% python3 -q
>>> import numpy as np
>>> np.set_printoptions(precision=2, suppress=True, linewidth=140)
>>> data = np.array([[-1, -4, -1, -4, -1, -4],
...     [0, 2, 0, 2, 0, 2],
...     [2, 3, 2, 3, 2, 3],
...     [-1, -4, -1, -4, -1, -4],
...     [0, 2, 0, 2, 0, 2],
...     [2, 3, 2, 3, 2, 3]])
>>> print(np.round(data @ np.linalg.pinv(data) @ data, 2) + 0)
[[-1. -4. -1. -4. -1. -4.]
 [ 0.  2.  0.  2.  0.  2.]
 [ 2.  3.  2.  3.  2.  3.]
 [-1. -4. -1. -4. -1. -4.]
 [ 0.  2.  0.  2.  0.  2.]
 [ 2.  3.  2.  3.  2.  3.]]
>>> print(np.linalg.lstsq(data[:-1].T, data[-1])[2])
2
>>> print(np.count_nonzero(data))
30
>>> print(data.shape)
(6, 6)
>>> print(np.round(np.linalg.svd(data, compute_uv=False), 2) + 0)
[13.99  2.88  0.    0.    0.    0.  ]
>>> print(data - data[0])
[[0 0 0 0 0 0]
 [1 6 1 6 1 6]
 [3 7 3 7 3 7]
 [0 0 0 0 0 0]
 [1 6 1 6 1 6]
 [3 7 3 7 3 7]]
>>> print(np.unravel_index(np.abs(data).argmax(), data.shape))
(np.int64(0), np.int64(1))
>>> print(np.linalg.matrix_rank(data))
2
>>> print(round(np.linalg.norm(data), 2))
14.28
>>> print(np.abs(data).max())
4
>>> m1 = np.loadtxt("w.csv", delimiter=",")
>>> print(m1.round(2) + 0)
[[ 11.93   0.04  -0.01  11.91   1.98  21.88 -23.86]
 [ 11.32   0.37  -0.08  11.1    1.81  20.83 -22.64]
 [  7.35   2.28  -0.52   5.95   0.65  13.89 -14.54]
 [  5.32   2.98  -0.74   3.46   0.02  10.26 -10.28]
 [  0.54   0.97  -0.57  -0.24  -0.8    0.92  -0.13]
 [  0.52   0.94  -0.56  -0.22  -0.78   0.9   -0.11]
 [  0.1    0.12  -0.11  -0.01  -0.16   0.16   0.  ]
 [ -0.23  -0.17   0.21  -0.03   0.33  -0.33   0.  ]
 [ -0.53  -0.27   0.47  -0.16   0.73  -0.75   0.03]
 [ -0.61  -0.28   0.53  -0.21   0.82  -0.86   0.04]
 [ -0.96  -0.26   0.78  -0.44   1.22  -1.33   0.11]
 [ -9.09   5.69   3.94  -9.96   6.66 -12.13   5.48]
 [-11.09   7.53   4.48 -12.62   7.62 -14.84   7.23]]
>>> Uu, sv, vt = np.linalg.svd(m1)
>>> print(np.argmax(sv[:-1] / (sv[1:] + 1e-6)) + 1)
3
>>> out = Uu[:, :3] @ np.diag(sv[:3]) @ vt[:3]
>>> print(round(np.abs(m1 - out).max(), 2))
0.0
>>> print(round(np.linalg.norm(m1 - out, 2), 2), np.round(sv[3], 2))
0.0 0.0
>>> print(round(float(np.linalg.norm(m1 - out) / np.linalg.norm(m1)), 2))
0.0
>>> vec = np.array([-3, -1, 0, -2, -2, -1, -1])
>>> h1 = np.maximum(m1 @ vec, 0)
>>> print(np.round(m1 * (h1 > 1e-9)[:, None], 2) + 0)
[[  0.     0.     0.     0.     0.     0.     0.  ]
 [  0.     0.     0.     0.     0.     0.     0.  ]
 [  0.     0.     0.     0.     0.     0.     0.  ]
 [  0.     0.     0.     0.     0.     0.     0.  ]
 [  0.     0.     0.     0.     0.     0.     0.  ]
 [  0.     0.     0.     0.     0.     0.     0.  ]
 [  0.     0.     0.     0.     0.     0.     0.  ]
 [ -0.23  -0.17   0.21  -0.03   0.33  -0.33   0.  ]
 [ -0.53  -0.27   0.47  -0.16   0.73  -0.75   0.03]
 [ -0.61  -0.28   0.53  -0.21   0.82  -0.86   0.04]
 [ -0.96  -0.26   0.78  -0.44   1.22  -1.33   0.11]
 [ -9.09   5.69   3.94  -9.96   6.66 -12.13   5.48]
 [-11.09   7.53   4.48 -12.62   7.62 -14.84   7.23]]
>>> print(np.maximum(m1 @ (3 * vec), 0))
[  0.     0.     0.     0.     0.     0.     0.     1.78   4.41   5.14   8.41 104.51 130.14]
>>> print(h1)
[ 0.    0.    0.    0.    0.    0.    0.    0.59  1.47  1.71  2.8  34.84 43.38]
>>> Uu, sv, vt = np.linalg.svd(m1, full_matrices=False)
>>> print(sv.round(2) + 0)
[63.81 18.96  4.76  0.    0.    0.    0.  ]
>>> print(np.round(sv / sv[0], 2) + 0)
[1.   0.3  0.07 0.   0.   0.   0.  ]
>>> print(np.cumsum(sv ** 2) / np.sum(sv ** 2))
[0.91 0.99 1.   1.   1.   1.   1.  ]
>>> print(np.abs(vt[0]))
[0.37 0.04 0.05 0.36 0.04 0.62 0.59]
>>> C2 = m1.T @ m1
>>> print(np.linalg.matrix_rank(C2))
3
>>> print(np.allclose(C2, C2.T))
True
>>> print(np.round(np.linalg.eigvalsh(C2)[::-1], 2) + 0)
[4071.99  359.62   22.69    0.      0.      0.      0.  ]
